$ python3 -q
>>> import numpy as np
>>> np.set_printoptions(precision=2, suppress=True, linewidth=140)
>>> A = np.load("data.npy")
>>> A.round(2) + 0
array([[ 0.14, -0.01, -0.17, -0.01,  0.21,  0.19, -0.12],
       [-0.01,  0.  ,  0.01,  0.  , -0.02, -0.01,  0.01],
       [-0.17,  0.01,  0.19,  0.01, -0.24, -0.22,  0.14],
       [-0.01,  0.  ,  0.01,  0.  , -0.02, -0.01,  0.01],
       [ 0.21, -0.02, -0.24, -0.02,  0.31,  0.28, -0.18],
       [ 0.19, -0.01, -0.22, -0.01,  0.28,  0.25, -0.16],
       [-0.12,  0.01,  0.14,  0.01, -0.18, -0.16,  0.1 ]])
>>> r = np.linalg.matrix_rank(A)
>>> print(r)
1
>>> ns = np.linalg.svd(A)[2][r:].T
>>> np.allclose(A @ ns, 0)
True
>>> [int(np.linalg.matrix_rank(A[:, :j + 1])) for j in range(7)]
[1, 1, 1, 1, 1, 1, 1]
>>> [int(np.linalg.matrix_rank(np.delete(A, i, axis=0))) for i in range(7)]
[1, 1, 1, 1, 1, 1, 1]
>>> np.round(ns @ ns.T, 2) + 0
array([[ 0.86,  0.01,  0.17,  0.01, -0.21, -0.19,  0.12],
       [ 0.01,  1.  , -0.01,  0.  ,  0.02,  0.01, -0.01],
       [ 0.17, -0.01,  0.81, -0.01,  0.24,  0.22, -0.14],
       [ 0.01,  0.  , -0.01,  1.  ,  0.02,  0.01, -0.01],
       [-0.21,  0.02,  0.24,  0.02,  0.69, -0.28,  0.18],
       [-0.19,  0.01,  0.22,  0.01, -0.28,  0.75,  0.16],
       [ 0.12, -0.01, -0.14, -0.01,  0.18,  0.16,  0.9 ]])
>>> print([int(np.linalg.matrix_rank(A[:i])) for i in range(1, len(A) + 1)])
[1, 1, 1, 1, 1, 1, 1]
>>> W0 = np.loadtxt("block3.csv", delimiter=",")
>>> print(W0)
[[ 0. -1.  0.  0.  1.  0. -1.]
 [-1.  0. -1.  0.  0.  1.  0.]
 [ 0. -1.  0. -1.  0.  0.  1.]
 [ 0.  0. -1.  0. -1.  0.  0.]
 [ 1.  0.  0. -1.  0. -1.  0.]
 [ 0.  1.  0.  0. -1.  0. -1.]
 [-1.  0.  1.  0.  0. -1.  0.]]
>>> f = np.array([-4, -5, -8, 0, -2, 7, 2])
>>> out = W0 + np.outer(f, np.eye(7)[3])
>>> round(np.linalg.det(out) / np.linalg.det(W0), 2), np.round(1 + np.linalg.solve(W0, f)[3], 2)
(np.float64(5.0), np.float64(5.0))
>>> evals, vecs = np.linalg.eigh(W0)
>>> np.round(vecs @ np.diag(evals) @ vecs.T, 2) + 0
array([[ 0., -1.,  0.,  0.,  1.,  0., -1.],
       [-1.,  0., -1.,  0.,  0.,  1.,  0.],
       [ 0., -1.,  0., -1.,  0.,  0.,  1.],
       [ 0.,  0., -1.,  0., -1.,  0.,  0.],
       [ 1.,  0.,  0., -1.,  0., -1.,  0.],
       [ 0.,  1.,  0.,  0., -1.,  0., -1.],
       [-1.,  0.,  1.,  0.,  0., -1.,  0.]])
>>> np.unique(evals.round(6) + 0, return_counts=True)[1]
array([1, 1, 1, 1, 1, 1, 1])
>>> np.abs(vecs[:, -1])
array([0.25, 0.45, 0.42, 0.34, 0.42, 0.45, 0.25])
>>> np.round(vecs.T @ W0 @ vecs, 2) + 0
array([[-2.21,  0.  ,  0.  ,  0.  ,  0.  ,  0.  ,  0.  ],
       [ 0.  , -2.  ,  0.  ,  0.  ,  0.  ,  0.  ,  0.  ],
       [ 0.  ,  0.  , -1.17,  0.  ,  0.  ,  0.  ,  0.  ],
       [ 0.  ,  0.  ,  0.  ,  0.54,  0.  ,  0.  ,  0.  ],
       [ 0.  ,  0.  ,  0.  ,  0.  ,  0.69,  0.  ,  0.  ],
       [ 0.  ,  0.  ,  0.  ,  0.  ,  0.  ,  1.68,  0.  ],
       [ 0.  ,  0.  ,  0.  ,  0.  ,  0.  ,  0.  ,  2.48]])
>>> evals
array([-2.21, -2.  , -1.17,  0.54,  0.69,  1.68,  2.48])
>>> np.round(np.linalg.eigvalsh(W0 + 2 * np.eye(7)), 2) + 0
array([-0.21,  0.  ,  0.83,  2.54,  2.69,  3.68,  4.48])
>>> gram = W0.T @ W0
>>> np.linalg.matrix_rank(gram)
np.int64(7)
>>> np.linalg.svd(W0, compute_uv=False) ** 2
array([6.16, 4.9 , 4.  , 2.81, 1.37, 0.47, 0.29])
>>> gram
array([[ 3.,  0.,  0., -1.,  0., -1.,  0.],
       [ 0.,  3.,  0.,  1., -2.,  0., -1.],
       [ 0.,  0.,  3.,  0.,  1., -2.,  0.],
       [-1.,  1.,  0.,  2.,  0.,  1., -1.],
       [ 0., -2.,  1.,  0.,  3.,  0.,  0.],
       [-1.,  0., -2.,  1.,  0.,  3.,  0.],
       [ 0., -1.,  0., -1.,  0.,  0.,  3.]])
>>> np.diag(gram)
array([3., 3., 3., 2., 3., 3., 3.])
>>> rng = np.random.default_rng(36543)
>>> lab = rng.permutation(7)
>>> out = W0[:, lab] * rng.choice([-1, 1], 7)
>>> out
array([[ 1., -1.,  0., -0., -1.,  0., -0.],
       [-0.,  0., -1., -0., -0.,  1.,  1.],
       [ 1.,  1.,  0.,  1., -0.,  0., -0.],
       [-0.,  0., -1., -0.,  1.,  0., -0.],
       [-0.,  0.,  0.,  1., -0., -1., -1.],
       [-1., -1.,  0., -0.,  1.,  0., -0.],
       [-0.,  0.,  1., -0., -0., -1.,  1.]])
>>> left, _, Vt = np.linalg.svd(W0.T @ out)
>>> lab
array([1, 6, 2, 3, 4, 5, 0])
>>> E = np.load("x.npy")
>>> E
array([[ -3,  -3,  -3,  -3,  -3,  -3,  -3],
       [ -3,  -6,  -6,  -6,  -6,  -6,  -6],
       [ -3,  -6,  -9,  -9,  -9,  -9,  -9],
       [ -3,  -6,  -9, -12, -12, -12, -12],
       [ -3,  -6,  -9, -12, -15, -15, -15],
       [ -3,  -6,  -9, -12, -15, -18, -18],
       [ -3,  -6,  -9, -12, -15, -18, -21]])
>>> np.allclose(E @ E.T, E.T @ E)
True
>>> np.linalg.determinant(E)
Traceback (most recent call last):
  File "<python-input-38>", line 1, in <module>
    np.linalg.determinant(E)
    ^^^^^^^^^^^^^^^^^^^^^
AttributeError: module 'numpy.linalg' has no attribute 'determinant'
>>> E @ E
array([[  63,  117,  162,  198,  225,  243,  252],
       [ 117,  225,  315,  387,  441,  477,  495],
       [ 162,  315,  450,  558,  639,  693,  720],
       [ 198,  387,  558,  702,  810,  882,  918],
       [ 225,  441,  639,  810,  945, 1035, 1080],
       [ 243,  477,  693,  882, 1035, 1143, 1197],
       [ 252,  495,  720,  918, 1080, 1197, 1260]])
>>> np.sort(np.abs(np.linalg.eigvals(E)))
array([ 0.78,  0.9 ,  1.15,  1.68,  3.  ,  7.85, 68.64])
>>> (E + E.T) / 2
array([[ -3.,  -3.,  -3.,  -3.,  -3.,  -3.,  -3.],
       [ -3.,  -6.,  -6.,  -6.,  -6.,  -6.,  -6.],
       [ -3.,  -6.,  -9.,  -9.,  -9.,  -9.,  -9.],
       [ -3.,  -6.,  -9., -12., -12., -12., -12.],
       [ -3.,  -6.,  -9., -12., -15., -15., -15.],
       [ -3.,  -6.,  -9., -12., -15., -18., -18.],
       [ -3.,  -6.,  -9., -12., -15., -18., -21.]])
>>> round(float(np.abs(np.linalg.eigvals(E)).max()), 2)
68.64
>>> left, s, Vt = np.linalg.svd(E, full_matrices=False)
>>> print(s / s[0])
[1.   0.11 0.04 0.02 0.02 0.01 0.01]
>>> np.abs(Vt[0])
array([0.11, 0.21, 0.3 , 0.38, 0.45, 0.49, 0.51])
>>> left.shape, s.shape, Vt.shape
((7, 7), (7,), (7, 7))
>>> print(np.round(Vt @ Vt.T, 2) + 0)
[[1. 0. 0. 0. 0. 0. 0.]
 [0. 1. 0. 0. 0. 0. 0.]
 [0. 0. 1. 0. 0. 0. 0.]
 [0. 0. 0. 1. 0. 0. 0.]
 [0. 0. 0. 0. 1. 0. 0.]
 [0. 0. 0. 0. 0. 1. 0.]
 [0. 0. 0. 0. 0. 0. 1.]]
>>> np.round(left.T @ E @ Vt.T, 2) + 0
array([[68.64,  0.  ,  0.  ,  0.  ,  0.  ,  0.  ,  0.  ],
       [ 0.  ,  7.85,  0.  ,  0.  ,  0.  ,  0.  ,  0.  ],
       [ 0.  ,  0.  ,  3.  ,  0.  ,  0.  ,  0.  ,  0.  ],
       [ 0.  ,  0.  ,  0.  ,  1.68,  0.  ,  0.  ,  0.  ],
       [ 0.  ,  0.  ,  0.  ,  0.  ,  1.15,  0.  ,  0.  ],
       [ 0.  ,  0.  ,  0.  ,  0.  ,  0.  ,  0.9 ,  0.  ],
       [ 0.  ,  0.  ,  0.  ,  0.  ,  0.  ,  0.  ,  0.78]])
>>> np.round(left.T @ left, 2) + 0
array([[1., 0., 0., 0., 0., 0., 0.],
       [0., 1., 0., 0., 0., 0., 0.],
       [0., 0., 1., 0., 0., 0., 0.],
       [0., 0., 0., 1., 0., 0., 0.],
       [0., 0., 0., 0., 1., 0., 0.],
       [0., 0., 0., 0., 0., 1., 0.],
       [0., 0., 0., 0., 0., 0., 1.]])
>>> np.abs(left[:, 0]).round(6).argmax()
np.int64(6)
>>> np.cumsum(s ** 2) / np.sum(s ** 2)
array([0.98, 1.  , 1.  , 1.  , 1.  , 1.  , 1.  ])
>>> s
array([68.64,  7.85,  3.  ,  1.68,  1.15,  0.9 ,  0.78])
>>> evals, vecs = np.linalg.eigvalsh(E)
Traceback (most recent call last):
  File "<python-input-53>", line 1, in <module>
    evals, vecs = np.linalg.eigvalsh(E)
    ^^^^^^^^^^^
ValueError: too many values to unpack (expected 2)
>>> evals, vecs = np.linalg.eigh(E)
>>> evals
array([-68.64,  -7.85,  -3.  ,  -1.68,  -1.15,  -0.9 ,  -0.78])
>>> print(np.unique(evals.round(6) + 0, return_counts=True)[1])
[1 1 1 1 1 1 1]
>>> vecs @ np.diag(evals) @ vecs.T
array([[ -3.,  -3.,  -3.,  -3.,  -3.,  -3.,  -3.],
       [ -3.,  -6.,  -6.,  -6.,  -6.,  -6.,  -6.],
       [ -3.,  -6.,  -9.,  -9.,  -9.,  -9.,  -9.],
       [ -3.,  -6.,  -9., -12., -12., -12., -12.],
       [ -3.,  -6.,  -9., -12., -15., -15., -15.],
       [ -3.,  -6.,  -9., -12., -15., -18., -18.],
       [ -3.,  -6.,  -9., -12., -15., -18., -21.]])
>>> np.linalg.eigvalsh(E + -1 * np.eye(7))
array([-69.64,  -8.85,  -4.  ,  -2.68,  -2.15,  -1.9 ,  -1.78])
>>> np.round(vecs.T @ vecs, 2) + 0
array([[1., 0., 0., 0., 0., 0., 0.],
       [0., 1., 0., 0., 0., 0., 0.],
       [0., 0., 1., 0., 0., 0., 0.],
       [0., 0., 0., 1., 0., 0., 0.],
       [0., 0., 0., 0., 1., 0., 0.],
       [0., 0., 0., 0., 0., 1., 0.],
       [0., 0., 0., 0., 0., 0., 1.]])
>>> np.round(vecs.T @ E @ vecs, 2) + 0
array([[-68.64,   0.  ,   0.  ,   0.  ,   0.  ,   0.  ,   0.  ],
       [  0.  ,  -7.85,   0.  ,   0.  ,   0.  ,   0.  ,   0.  ],
       [  0.  ,   0.  ,  -3.  ,   0.  ,   0.  ,   0.  ,   0.  ],
       [  0.  ,   0.  ,   0.  ,  -1.68,   0.  ,   0.  ,   0.  ],
       [  0.  ,   0.  ,   0.  ,   0.  ,  -1.15,   0.  ,   0.  ],
       [  0.  ,   0.  ,   0.  ,   0.  ,   0.  ,  -0.9 ,   0.  ],
       [  0.  ,   0.  ,   0.  ,   0.  ,   0.  ,   0.  ,  -0.78]])
>>> (evals > 1e-8).sum(), (evals < -1e-8).sum()
(np.int64(0), np.int64(7))
>>> np.linalg.eigvalsh(E @ E)
array([   0.61,    0.81,    1.31,    2.81,    9.  ,   61.69, 4711.77])
